$ python -q
>>> import numpy as np
>>> import numpy.linalg as la
>>> np.set_printoptions(precision=1, suppress=True, linewidth=140, sign=" ")
>>> K = np.load("dump.npy")
>>> print(K.round(1) + 0)
[[-0.2  0.6 -0.2  0.6 -0.2 -0.3  0.2 -0.2 -0.1]
 [ 0.3 -0.2 -0.2  0.5  0.8  0.1 -0.1  0.1  0. ]
 [-0.5 -0.2 -0.4  0.1 -0.1  0.  -0.5 -0.3  0.5]
 [-0.1  0.2  0.1 -0.2  0.2 -0.5  0.1  0.5  0.6]
 [ 0.1 -0.4  0.6  0.5 -0.3 -0.1  0.   0.1  0.3]
 [ 0.4  0.5  0.4  0.   0.   0.3 -0.5 -0.1  0.3]
 [-0.3  0.1  0.1  0.1  0.  -0.1 -0.5  0.6 -0.5]
 [-0.4  0.   0.5 -0.1  0.5 -0.3  0.  -0.4 -0.2]
 [-0.5  0.2  0.1  0.1  0.1  0.7  0.3  0.2  0.1]]
>>> print(np.allclose(K @ K.T, K.T @ K))
True
>>> print(np.round(K @ K, 1) + 0)
[[ 0.1 -0.1 -0.3  0.   0.6 -0.3  0.1  0.6  0.1]
 [ 0.   0.   0.6  0.3 -0.2 -0.4  0.3  0.2  0.4]
 [ 0.2 -0.1  0.1 -0.4 -0.1  0.6  0.6  0.2  0.3]
 [-0.7 -0.4  0.2  0.3  0.3  0.2  0.3  0.  -0.2]
 [-0.7  0.2 -0.2 -0.4 -0.1 -0.1 -0.1  0.   0.5]
 [ 0.1  0.2 -0.3  0.5  0.3  0.3  0.  -0.4  0.5]
 [ 0.1 -0.4  0.1 -0.4  0.4 -0.4  0.1 -0.6  0.1]
 [ 0.  -0.8 -0.2  0.1 -0.4  0.1 -0.3  0.1  0.3]
 [ 0.   0.   0.5 -0.2  0.3  0.3 -0.6  0.2  0.2]]
>>> print(np.round(la.matrix_power(K, 3), 1) + 0)
[[-0.3 -0.2  0.7  0.2  0.  -0.3  0.4  0.  -0.2]
 [-0.9 -0.1 -0.3 -0.1  0.2 -0.1 -0.1  0.2  0.2]
 [-0.2  0.5  0.3  0.2 -0.1  0.4 -0.6  0.  -0.4]
 [ 0.  -0.4  0.4 -0.5 -0.2 -0.1 -0.5  0.3  0.3]
 [ 0.  -0.4  0.1 -0.2  0.3  0.7  0.2  0.1 -0.3]
 [ 0.1  0.3  0.2  0.3  0.1  0.3  0.2  0.6  0.5]
 [-0.1 -0.3 -0.3  0.3 -0.8  0.2  0.1  0.2 -0.1]
 [-0.2  0.4  0.1 -0.6 -0.4  0.2  0.4 -0.1  0.1]
 [-0.1 -0.1  0.2  0.3 -0.1  0.3  0.  -0.7  0.6]]
>>> print(round(float(np.trace(K)), 1))
-1.8
>>> print(round(float(la.det(K)), 1))
1.0
